$ ipython --no-banner

In [1]: import numpy as np

In [2]: import numpy.linalg as la

In [3]: np.set_printoptions(precision=2, suppress=True, linewidth=200)

In [4]: K = np.load("m.npy")

In [5]: print(K)
[[ 0. -1.  0.  0.]
 [-1. -1.  0.  0.]
 [ 0.  0.  1.  1.]
 [ 0.  0. -2. -1.]]

In [6]: # 2 blocks once reordered

In [7]: rng = np.random.default_rng(5057)

In [8]: idx = rng.permutation(4)

In [9]: print(idx)
[0 2 3 1]

In [10]: other = K[idx][:, idx]

In [11]: print(np.round(la.det(other), 2), round(float(la.det(K[idx])), 2))
-1.0 -1.0

In [12]: print(other)
[[ 0.  0.  0. -1.]
 [ 0.  1.  1.  0.]
 [ 0. -2. -1.  0.]
 [-1.  0.  0. -1.]]

In [13]: print(np.allclose(other, K))
False

In [14]: print(np.sort(np.abs(la.eigvals(other))))
[0.62 1.   1.   1.62]

In [15]: q, vecs = la.qr(K[:, :1])[0], la.qr(K[:, 1:])[0]

In [16]: sig = la.svd(q.T @ vecs, compute_uv=False)

In [17]: print(round(float(la.norm(q @ q.T - vecs @ vecs.T, 2)), 2))
1.0

In [18]: other = K + rng.integers(-2, 3, (4, 2)) @ rng.integers(-2, 3, (2, 4))

In [19]: print(other)
[[-1. -2. -1. -2.]
 [ 2.  0.  4.  3.]
 [-3.  1. -4.  1.]
 [-2.  0. -5. -2.]]

In [20]: print(other - K)
[[-1. -1. -1. -2.]
 [ 3.  1.  4.  3.]
 [-3.  1. -5.  0.]
 [-2.  0. -3. -1.]]

In [21]: print(la.matrix_rank(other - K, tol=1e-8))
2

In [22]: m1 = np.loadtxt("x.csv", delimiter=",")

In [23]: print(m1)
[[0.67 0.   0.   0.   0.   0.   0.   0.33 0.   0.  ]
 [0.   0.2  0.   0.   0.2  0.   0.2  0.2  0.   0.2 ]
 [0.   0.   0.33 0.17 0.17 0.17 0.   0.17 0.   0.  ]
 [0.   0.25 0.   0.5  0.   0.   0.   0.   0.25 0.  ]
 [0.   0.   0.33 0.   0.33 0.33 0.   0.   0.   0.  ]
 [0.25 0.   0.25 0.   0.   0.5  0.   0.   0.   0.  ]
 [0.33 0.   0.33 0.   0.   0.   0.33 0.   0.   0.  ]
 [0.   0.   0.   0.5  0.   0.   0.   0.5  0.   0.  ]
 [0.   0.   0.   0.   0.   0.   0.   0.   1.   0.  ]
 [0.   0.   0.   0.   0.33 0.33 0.   0.   0.   0.33]]

In [24]: vec = np.array([1, -4, 3, -2, 1, 5, 2, -4, 5, -3])

In [25]: h1 = np.maximum(m1 @ vec, 0)

In [26]: print(m1 * (h1 > 1e-9)[:, None])
[[0.   0.   0.   0.   0.   0.   0.   0.   0.   0.  ]
 [0.   0.   0.   0.   0.   0.   0.   0.   0.   0.  ]
 [0.   0.   0.33 0.17 0.17 0.17 0.   0.17 0.   0.  ]
 [0.   0.   0.   0.   0.   0.   0.   0.   0.   0.  ]
 [0.   0.   0.33 0.   0.33 0.33 0.   0.   0.   0.  ]
 [0.25 0.   0.25 0.   0.   0.5  0.   0.   0.   0.  ]
 [0.33 0.   0.33 0.   0.   0.   0.33 0.   0.   0.  ]
 [0.   0.   0.   0.   0.   0.   0.   0.   0.   0.  ]
 [0.   0.   0.   0.   0.   0.   0.   0.   1.   0.  ]
 [0.   0.   0.   0.   0.33 0.33 0.   0.   0.   0.33]]

In [27]: print(h1)
[0.  0.  1.  0.  3.  3.5 2.  0.  5.  1. ]

In [28]: print(np.maximum(m1 @ (3 * vec), 0))
[ 0.   0.   3.   0.   9.  10.5  6.   0.  15.   3. ]

In [29]: print(np.maximum(m1 @ vec, 0) - np.maximum(-m1 @ vec, 0))
[-0.67 -1.6   1.   -0.75  3.    3.5   2.   -3.    5.    1.  ]

In [30]: def softmax(z):
    ...:     e = np.exp(z - z.max(axis=-1, keepdims=True))
    ...:     return e / e.sum(axis=-1, keepdims=True)
    ...: 

In [31]: print(softmax(m1[0]))
[0.17 0.09 0.09 0.09 0.09 0.09 0.09 0.12 0.09 0.09]

In [32]: print(softmax(m1[0] + -1))
[0.17 0.09 0.09 0.09 0.09 0.09 0.09 0.12 0.09 0.09]

In [33]: att = m1 @ m1.T / np.sqrt(10)

In [34]: print(softmax(att))
[[0.11 0.1  0.1  0.1  0.1  0.1  0.1  0.1  0.1  0.1 ]
 [0.1  0.1  0.1  0.1  0.1  0.1  0.1  0.1  0.1  0.1 ]
 [0.1  0.1  0.1  0.1  0.1  0.1  0.1  0.1  0.1  0.1 ]
 [0.1  0.1  0.1  0.11 0.1  0.1  0.1  0.1  0.1  0.1 ]
 [0.1  0.1  0.1  0.1  0.11 0.1  0.1  0.1  0.1  0.1 ]
 [0.1  0.1  0.1  0.1  0.1  0.11 0.1  0.1  0.1  0.1 ]
 [0.1  0.1  0.1  0.1  0.1  0.1  0.11 0.1  0.1  0.1 ]
 [0.1  0.1  0.1  0.1  0.1  0.1  0.1  0.11 0.1  0.1 ]
 [0.1  0.1  0.1  0.1  0.1  0.1  0.1  0.1  0.13 0.1 ]
 [0.1  0.1  0.1  0.1  0.1  0.1  0.1  0.1  0.1  0.11]]

In [35]: print(softmax(att)[0] @ m1)
[0.14 0.04 0.12 0.11 0.1  0.13 0.05 0.12 0.12 0.05]
